% ipython --no-banner

In [1]: import numpy as np

In [2]: np.set_printoptions(suppress=True, linewidth=120)

In [3]: other = np.array([[4, 4, 1, 0], [2, 0, 4, 2], [2, 4, 5, 0], [4, 4, 5, 4]])

In [4]: A = np.tril(other)

In [5]: A
Out[5]: 
array([[4, 0, 0, 0],
       [2, 0, 0, 0],
       [2, 4, 5, 0],
       [4, 4, 5, 4]])

In [6]: round(np.trace(np.linalg.pinv(A) @ A), 1)
Out[6]: np.float64(3.0)

In [7]: np.abs(np.diag(np.linalg.qr(A)[1])) > 1e-9
Out[7]: array([ True,  True, False,  True])

In [8]: np.allclose(A[:-1].T @ np.linalg.lstsq(A[:-1].T, A[-1])[0], A[-1])
Out[8]: False

In [9]: np.round(A @ np.linalg.pinv(A) @ A, 1) + 0
Out[9]: 
array([[4., 0., 0., 0.],
       [2., 0., 0., 0.],
       [2., 4., 5., 0.],
       [4., 4., 5., 4.]])

In [10]: other = np.array([[0], [2]])

In [11]: feats = np.block([[np.zeros((2, 2)), other], [other.T, np.zeros((1, 1))]])

In [12]: feats
Out[12]: 
array([[0., 0., 0.],
       [0., 0., 2.],
       [0., 2., 0.]])

In [13]: ev, evecs = np.linalg.eigh(feats)

In [14]: vec = np.array([-3, 0, 1])

In [15]: np.round(np.linalg.eigvalsh(feats[1:, 1:]), 1)
Out[15]: array([-2.,  2.])

In [16]: np.round(evecs * np.maximum(ev, 0) @ evecs.T, 1)
Out[16]: 
array([[0., 0., 0.],
       [0., 1., 1.],
       [0., 1., 1.]])

In [17]: np.round(evecs * np.abs(ev) @ evecs.T, 1) + 0
Out[17]: 
array([[0., 0., 0.],
       [0., 2., 0.],
       [0., 0., 2.]])

In [18]: vec @ feats @ vec
Out[18]: np.float64(0.0)

In [19]: left, s, Vt = np.linalg.svd(feats)

In [20]: s
Out[20]: array([2., 2., 0.])

In [21]: np.argmax(s[:-1] / (s[1:] + 1e-6)) + 1
Out[21]: np.int64(2)

In [22]: other = left[:, :2] @ np.diag(s[:2]) @ Vt[:2]

In [23]: round(float(np.linalg.norm(feats - other) / np.linalg.norm(feats)), 1)
Out[23]: 0.0

In [24]: rng = np.random.default_rng(238628)

In [25]: labels = rng.permutation(3)

In [26]: labels
Out[26]: array([1, 2, 0])

In [27]: other = feats[labels][:, labels]

In [28]: np.diag(other)
Out[28]: array([0., 0., 0.])

In [29]: np.round(np.linalg.det(other), 1), np.round(np.linalg.det(feats[labels]), 1)
Out[29]: (np.float64(0.0), np.float64(0.0))

In [30]: np.round(np.sort(np.abs(np.linalg.eigvals(other))), 1)
Out[30]: array([0., 2., 2.])

In [31]: vec = np.array([3, 3, 8])

In [32]: (feats * vec).sum(axis=1)
Out[32]: array([ 0., 16.,  6.])

In [33]: np.sign((feats @ vec).round(6))
Out[33]: array([0., 1., 1.])

In [34]: (feats @ vec).argmax()
Out[34]: np.int64(1)

In [35]: feats @ (2 * vec)
Out[35]: array([ 0., 32., 12.])

In [36]: round(np.linalg.norm(feats, 2) / np.linalg.norm(feats), 1)
Out[36]: np.float64(0.7)

In [37]: np.argsort(-np.linalg.norm(feats, axis=0).round(6), kind="stable")[:3]
Out[37]: array([1, 2, 0])

In [38]: np.linalg.matrix_rank(feats, rtol=0.1)
Out[38]: np.int64(2)

In [39]: K = np.loadtxt("data.csv", delimiter=",")

In [40]: K.round(1) + 0
Out[40]: 
array([[  0.3,  -1.9, -23.2,   0. ,  11. ],
       [  0.6,  -1.8, -20.4,   0. ,  10. ],
       [  1.2,  -1.4, -10.9,   0. ,   6.1],
       [  0.9,  -0.9,  -4.1,   0. ,   2.4],
       [  0.4,  -0.6,  -1.9,   0. ,   0.9],
       [  0.4,  -0.5,  -1.8,   0. ,   0.9],
       [  0. ,   0.1,   0.5,   0. ,   0.1],
       [  0.1,   0.2,   0.8,   0. ,   0.2],
       [  0.7,   0.5,   2.2,   0. ,   0.8],
       [  2.5,   0.9,   6.1,   0. ,   2.6],
       [  2.6,   0.9,   6.2,   0. ,   2.7],
       [  3.4,   1.1,   7.8,   0. ,   3.4],
       [  5.8,   1.3,  12.7,   0. ,   5.3],
       [ 10.4,   1.7,  22.2,   0. ,   8.5],
       [ 12.2,   1.8,  25.9,   0. ,   9.6],
       [ 12.8,   1.8,  27.2,   0. ,  10. ],
       [ 13.6,   1.9,  28.8,   0. ,  10.5]])

In [41]: rk = np.linalg.matrix_rank(K)

In [42]: rk
Out[42]: np.int64(3)

In [43]: null = np.linalg.svd(K)[2][rk:].T

In [44]: np.round(null @ null.T, 1) + 0
Out[44]: 
array([[ 0.4,  0.4, -0.1,  0. , -0.2],
       [ 0.4,  0.4, -0.1,  0. , -0.2],
       [-0.1, -0.1,  0. ,  0. ,  0.1],
       [ 0. ,  0. ,  0. ,  1. ,  0. ],
       [-0.2, -0.2,  0.1,  0. ,  0.1]])

In [45]: np.allclose(K @ null, 0)
Out[45]: True

In [46]: null.shape
Out[46]: (5, 2)

In [47]: np.linalg.matrix_rank(K, rtol=0.1)
Out[47]: np.int64(2)

In [48]: np.argsort(-np.linalg.norm(K, axis=0).round(6), kind="stable")[:3]
Out[48]: array([2, 4, 0])

In [49]: round(float(np.linalg.norm(K, 2) / np.linalg.norm(K)), 1)
Out[49]: 0.9

In [50]: [round(float(x), 1) for x in np.linalg.svd(K, compute_uv=False)[:3]]
Out[50]: [69.2, 27.2, 1.8]

In [51]: G = K.T @ K

In [52]: G.round(1)
Out[52]: 
array([[ 668.5,  100.3, 1384.2,    0. ,  553.3],
       [ 100.3,   28.3,  328.6,    0. ,   34.3],
       [1384.2,  328.6, 4135.1,    0. ,  602. ],
       [   0. ,    0. ,    0. ,    0. ,    0. ],
       [ 553.3,   34.3,  602. ,    0. ,  696.5]])

In [53]: np.round(np.linalg.eigvalsh(G)[::-1], 1) + 0
Out[53]: array([4784.4,  740.7,    3.3,    0. ,    0. ])

In [54]: np.linalg.matrix_rank(G)
Out[54]: np.int64(3)

In [55]: np.round(np.diag(G), 1)
Out[55]: array([ 668.5,   28.3, 4135.1,    0. ,  696.5])

In [56]: T = np.stack([K, 5 * K, K[::-1]])

In [57]: np.round(np.linalg.norm(T, axis=(1, 2)), 1)
Out[57]: array([ 74.4, 371.8,  74.4])

In [58]: T.shape
Out[58]: (3, 17, 5)

In [59]: (T @ K.T).shape
Out[59]: (3, 17, 17)

In [60]: other = np.array([[5, 2], [-3, 9], [-2, 7], [0, 6], [6, 5]])

In [61]: np.linalg.matrix_rank(K @ other)
Out[61]: np.int64(2)

In [62]: J = np.load("m.npy")

In [63]: J
Out[63]: 
array([[ 0., -1.,  0.,  0., -1.],
       [-1.,  0.,  0.,  0., -1.],
       [ 0.,  0.,  0.,  0.,  0.],
       [ 0.,  0.,  0.,  0.,  0.],
       [-1., -1.,  0.,  0.,  0.]])

In [64]: def softmax(z):
    ...:     e = np.exp(z - z.max(axis=-1, keepdims=True))
    ...:     return e / e.sum(axis=-1, keepdims=True)
    ...: 

In [65]: softmax(10 * J[3])
Out[65]: array([0.2, 0.2, 0.2, 0.2, 0.2])

In [66]: softmax(J[3])
Out[66]: array([0.2, 0.2, 0.2, 0.2, 0.2])

In [67]: att = J @ J.T / np.sqrt(5)

In [68]: softmax(att)[3] @ J
Out[68]: array([-0.4, -0.4,  0. ,  0. , -0.4])

In [69]: softmax(att).round(6).argmax(axis=1)
Out[69]: array([0, 1, 0, 0, 4])
